% python3 -q
>>> import numpy as np
>>> import numpy.linalg as la
>>> np.set_printoptions(suppress=True, linewidth=160)
>>> tidy = lambda a: np.round(a, 1) + 0
>>> Z = np.array([[7, -9, -4, -1], [2, -5, -8, -2]])
>>> rng = np.random.default_rng(841247)
>>> feats = rng.normal(size=(23, 2)) @ Z + np.array([0, 0, -1, -2])
>>> tidy(feats)
array([[  2.9,  -4. ,  -3.5,  -2.6],
       [ -3.5,   4.2,   0.2,  -1.7],
       [  3.6,  -7. ,  -9.7,  -4.2],
       [ -3.4,   6.1,   5.8,  -0.3],
       [  3.9,  -2.3,   4.4,  -0.7],
       [ -1.1,   2.6,   3. ,  -1. ],
       [  1.5,  -1.7,  -1.2,  -2. ],
       [ -1.2,   1.7,   0.2,  -1.7],
       [  0.2,   1.1,   2.5,  -1.1],
       [ -8.7,  15.9,  17.3,   2.6],
       [  0.4,  -1.8,  -4.8,  -2.9],
       [  4.4,  -8.9, -12.8,  -4.9],
       [ -0.6,   2.1,   3. ,  -1. ],
       [-10.1,  14. ,   7.5,   0.1],
       [ -1.3,   1.7,  -0.3,  -1.8],
       [-13.1,  16. ,   4.2,  -0.7],
       [  4.1,  -3.5,   1.7,  -1.3],
       [ -3.9,   5.6,   3.1,  -1. ],
       [  3.4,  -4. ,  -1.8,  -2.2],
       [  5.3,  -1.8,  10.1,   0.8],
       [  4.2,  -8. , -10.9,  -4.5],
       [ 16.3, -25.4, -22.9,  -7.5],
       [  1.3,  -5.3, -11.9,  -4.7]])
>>> Uu, sv, vt = la.svd(feats)
>>> np.argmax(sv[:-1] / (sv[1:] + 1e-6)) + 1
np.int64(3)
>>> Y = Uu[:, :3] @ np.diag(sv[:3]) @ vt[:3]
>>> tidy(Y)
array([[  2.9,  -4. ,  -3.5,  -2.6],
       [ -3.5,   4.2,   0.2,  -1.7],
       [  3.6,  -7. ,  -9.7,  -4.2],
       [ -3.4,   6.1,   5.8,  -0.3],
       [  3.9,  -2.3,   4.4,  -0.7],
       [ -1.1,   2.6,   3. ,  -1. ],
       [  1.5,  -1.7,  -1.2,  -2. ],
       [ -1.2,   1.7,   0.2,  -1.7],
       [  0.2,   1.1,   2.5,  -1.1],
       [ -8.7,  15.9,  17.3,   2.6],
       [  0.4,  -1.8,  -4.8,  -2.9],
       [  4.4,  -8.9, -12.8,  -4.9],
       [ -0.6,   2.1,   3. ,  -1. ],
       [-10.1,  14. ,   7.5,   0.1],
       [ -1.3,   1.7,  -0.3,  -1.8],
       [-13.1,  16. ,   4.2,  -0.7],
       [  4.1,  -3.5,   1.7,  -1.3],
       [ -3.9,   5.6,   3.1,  -1. ],
       [  3.4,  -4. ,  -1.8,  -2.2],
       [  5.3,  -1.8,  10.1,   0.8],
       [  4.2,  -8. , -10.9,  -4.5],
       [ 16.3, -25.4, -22.9,  -7.5],
       [  1.3,  -5.3, -11.9,  -4.7]])
>>> tidy(la.norm(feats - Y) / la.norm(feats))
np.float64(0.0)
>>> tidy(la.norm(feats - Y, 2)), tidy(sv[3])
(np.float64(0.0), np.float64(0.0))
>>> tidy(np.abs(feats - Y).max())
np.float64(0.0)
>>> rank = la.matrix_rank(Y)
>>> rank
np.int64(3)
>>> null = la.svd(Y)[2][rank:].T
>>> [int(la.matrix_rank(np.delete(Y, i, axis=0))) for i in range(23)]
[3, 3, 3, 3, 3, 3, 3, 3, 3, 3, 3, 3, 3, 3, 3, 3, 3, 3, 3, 3, 3, 3, 3]
>>> null.shape
(4, 1)
>>> Uu, sv, vt = la.svd(feats)
>>> vecs = vt[:(sv > 1e-8).sum()]
>>> vec = feats[14] + -3 * feats[19] + rng.integers(2) * np.eye(4)[1]
>>> tidy(vec)
array([-17.1,   8. , -30.7,  -4.2])
>>> tidy(vecs.T @ vecs)
array([[ 0.5, -0.5,  0.2, -0.1],
       [-0.5,  0.6,  0.2, -0.1],
       [ 0.2,  0.2,  0.9,  0. ],
       [-0.1, -0.1,  0. ,  1. ]])
>>> tidy(la.norm(vec - vecs.T @ vecs @ vec))
np.float64(0.6)
